% python3 -q
>>> import numpy as np
>>> import numpy.linalg as la
>>> np.set_printoptions(suppress=True, linewidth=100)
>>> rd = lambda a: np.round(a, 2) + 0
>>> F = np.load("case10.npy")
>>> F
array([[ 1. ,  0.2,  1.9],
       [ 1.2, -1.3, -0.1],
       [ 0.1, -1.1,  0.8],
       [-0.2, -0.6,  0.5]])
>>> A2 = np.c_[F[:, :1] @ np.array([[2]]), np.array([2, -1, -3, 1])]
>>> A2
array([[ 2. ,  2. ],
       [ 2.4, -1. ],
       [ 0.2, -3. ],
       [-0.4,  1. ]])
>>> print(rd(la.norm(A2 - F @ la.lstsq(F, A2)[0], axis=0)))
[0.   2.52]
>>> la.matrix_rank(A2)
np.int64(2)
>>> rd(la.lstsq(F, A2[:, 0])[0])
array([2., 0., 0.])
>>> M = np.load("m.npy")
>>> print(M)
[[ 3 -3  8 -3]
 [ 4 -5  0 -4]
 [-4  7 -6  4]
 [-2  5  2  2]]
>>> # looks like rank 3
>>> f, g = M[2], M[0]
>>> print(f @ f)
117
>>> pr = (f @ g) / (f @ f) * f
>>> rd((g - pr) @ f)
np.float64(0.0)
>>> rd(pr)
array([ 3.18, -5.56,  4.77, -3.18])
>>> rd(la.norm(f + g) ** 2 + la.norm(f - g) ** 2)
np.float64(416.0)
>>> print(la.matrix_rank(M, rtol=0.1))
3
>>> T = np.stack([F, 5 * F, F[::-1]])
>>> T.shape
(3, 4, 3)
>>> rd(T.sum(axis=0))
array([[ 5.8,  0.6, 11.9],
       [ 7.3, -8.9,  0.2],
       [ 1.8, -7.9,  4.7],
       [-0.2, -3.4,  4.9]])
>>> rd(np.einsum("bij,cij->bc", T, T))
array([[ 10.3,  51.5,   4.2],
       [ 51.5, 257.5,  21. ],
       [  4.2,  21. ,  10.3]])
>>> print(la.matrix_rank(T))
[3 3 3]
>>> np.allclose(M[:-1].T @ la.lstsq(M[:-1].T, M[-1])[0], M[-1])
True
>>> print(np.abs(np.diag(la.qr(M)[1])) > 1e-9)
[ True  True  True False]
>>> la.lstsq(M[:-1].T, M[-1])[2]
np.int32(3)
>>> E = np.cumsum(np.array([[2, -3, -1],
...     [-1, 0, -1],
...     [-3, 0, -1],
...     [-3, -1, -3],
...     [3, -3, -1],
...     [-1, 2, 0],
...     [-2, 2, 1],
...     [-3, 3, 1],
...     [-1, 1, 1],
...     [1, 0, 3],
...     [-1, 0, 0],
...     [-1, -2, -3],
...     [3, -3, 2],
...     [2, 3, -1],
...     [-3, -1, -1],
...     [2, -1, 3],
...     [3, -2, -2],
...     [1, 0, -2],
...     [-2, -1, 0],
...     [-1, -1, -1],
...     [2, 1, 0],
...     [-2, 0, 2],
...     [-3, -2, 0],
...     [-3, -1, 3],
...     [0, 2, -1],
...     [-2, 1, -1],
...     [-1, -2, -1],
...     [0, 1, 3],
...     [2, -2, -1],
...     [-1, 1, 1],
...     [0, -3, -1]]), axis=0)
>>> E
array([[  2,  -3,  -1],
       [  1,  -3,  -2],
       [ -2,  -3,  -3],
       [ -5,  -4,  -6],
       [ -2,  -7,  -7],
       [ -3,  -5,  -7],
       [ -5,  -3,  -6],
       [ -8,   0,  -5],
       [ -9,   1,  -4],
       [ -8,   1,  -1],
       [ -9,   1,  -1],
       [-10,  -1,  -4],
       [ -7,  -4,  -2],
       [ -5,  -1,  -3],
       [ -8,  -2,  -4],
       [ -6,  -3,  -1],
       [ -3,  -5,  -3],
       [ -2,  -5,  -5],
       [ -4,  -6,  -5],
       [ -5,  -7,  -6],
       [ -3,  -6,  -6],
       [ -5,  -6,  -4],
       [ -8,  -8,  -4],
       [-11,  -9,  -1],
       [-11,  -7,  -2],
       [-13,  -6,  -3],
       [-14,  -8,  -4],
       [-14,  -7,  -1],
       [-12,  -9,  -2],
       [-13,  -8,  -1],
       [-13, -11,  -2]])
>>> cen = E - E.mean(axis=0)
>>> left, s, vt = la.svd(cen, full_matrices=False)
>>> rd((s ** 2).sum() ** 2 / (s ** 4).sum())
np.float64(2.02)
>>> print(rd(vt[0] * np.sign(vt[0, np.abs(vt[0]).argmax()])))
[ 0.92  0.35 -0.16]
>>> print(rd(cen.mean(axis=0)))
[0. 0. 0.]
>>> labels = E[:, 2] > np.median(E[:, 2])
>>> f = E[labels].mean(axis=0) - E[~labels].mean(axis=0)
>>> rd((((E - E.mean(axis=0)) @ f > 0) == labels).mean())
np.float64(0.81)
>>> print(rd(f))
[-2.42 -0.85  3.27]
>>> ((E - E.mean(axis=0)) @ f > 0).astype(int)
array([0, 0, 0, 0, 0, 0, 0, 0, 0, 1, 1, 1, 1, 0, 0, 1, 0, 0, 0, 0, 0, 0, 1, 1, 1, 1, 1, 1, 1, 1, 1])
>>> print(np.argsort(-np.abs(f).round(6), kind="stable"))
[2 0 1]
>>> rng = np.random.default_rng(80)
>>> A2 = E + rng.integers(-2, 3, (31, 1)) @ rng.integers(-2, 3, (1, 3))
>>> A2
array([[  0,  -5,  -1],
       [  0,  -4,  -2],
       [  0,  -1,  -3],
       [ -3,  -2,  -6],
       [ -3,  -8,  -7],
       [ -1,  -3,  -7],
       [ -5,  -3,  -6],
       [ -8,   0,  -5],
       [ -8,   2,  -4],
       [ -8,   1,  -1],
       [ -8,   2,  -1],
       [ -9,   0,  -4],
       [ -5,  -2,  -2],
       [ -6,  -2,  -3],
       [-10,  -4,  -4],
       [ -7,  -4,  -1],
       [ -2,  -4,  -3],
       [ -3,  -6,  -5],
       [ -2,  -4,  -5],
       [ -3,  -5,  -6],
       [ -1,  -4,  -6],
       [ -7,  -8,  -4],
       [ -9,  -9,  -4],
       [-10,  -8,  -1],
       [-10,  -6,  -2],
       [-14,  -7,  -3],
       [-16, -10,  -4],
       [-13,  -6,  -1],
       [-14, -11,  -2],
       [-14,  -9,  -1],
       [-15, -13,  -2]])
>>> print(rd(la.svd(A2 - E, compute_uv=False)))
[11.58  0.    0.  ]
>>> la.matrix_rank(A2 - E, tol=1e-8)
np.int64(1)
>>> print(A2 - E)
[[-2 -2  0]
 [-1 -1  0]
 [ 2  2  0]
 [ 2  2  0]
 [-1 -1  0]
 [ 2  2  0]
 [ 0  0  0]
 [ 0  0  0]
 [ 1  1  0]
 [ 0  0  0]
 [ 1  1  0]
 [ 1  1  0]
 [ 2  2  0]
 [-1 -1  0]
 [-2 -2  0]
 [-1 -1  0]
 [ 1  1  0]
 [-1 -1  0]
 [ 2  2  0]
 [ 2  2  0]
 [ 2  2  0]
 [-2 -2  0]
 [-1 -1  0]
 [ 1  1  0]
 [ 1  1  0]
 [-1 -1  0]
 [-2 -2  0]
 [ 1  1  0]
 [-2 -2  0]
 [-1 -1  0]
 [-2 -2  0]]
>>> data = np.abs(np.array([[4, 3, 6, 3, 0, 5],
...     [3, 7, 8, 6, 6, 4],
...     [0, 2, 8, 2, 5, 1],
...     [4, 3, 5, 8, 1, 8],
...     [3, 3, 3, 0, 1, 2],
...     [2, 0, 0, 2, 3, 0]])) + np.eye(6)
>>> data = data / data.sum(axis=1, keepdims=True)
>>> rd(data)
array([[0.23, 0.14, 0.27, 0.14, 0.  , 0.23],
       [0.09, 0.23, 0.23, 0.17, 0.17, 0.11],
       [0.  , 0.11, 0.47, 0.11, 0.26, 0.05],
       [0.13, 0.1 , 0.17, 0.3 , 0.03, 0.27],
       [0.23, 0.23, 0.23, 0.  , 0.15, 0.15],
       [0.25, 0.  , 0.  , 0.25, 0.38, 0.12]])
>>> # rows sum to 1
>>> gram = data.T @ data
>>> print((data @ data.T).shape)
(6, 6)
>>> rd(la.svd(data, compute_uv=False) ** 2)
array([1.04, 0.18, 0.13, 0.06, 0.02, 0.  ])
>>> rd(la.eigvalsh(gram)[::-1])
array([1.04, 0.18, 0.13, 0.06, 0.02, 0.  ])
>>> rd(np.diag(gram))
array([0.19, 0.15, 0.43, 0.21, 0.26, 0.18])
>>> la.matrix_rank(gram)
np.int64(6)
>>> rd(gram)
array([[0.19, 0.12, 0.16, 0.15, 0.15, 0.16],
       [0.12, 0.15, 0.21, 0.1 , 0.11, 0.12],
       [0.16, 0.21, 0.43, 0.18, 0.2 , 0.19],
       [0.15, 0.1 , 0.18, 0.21, 0.16, 0.17],
       [0.15, 0.11, 0.2 , 0.16, 0.26, 0.11],
       [0.16, 0.12, 0.19, 0.17, 0.11, 0.18]])
>>> rd(np.trace(gram)), rd((data ** 2).sum())
(np.float64(1.42), np.float64(1.42))
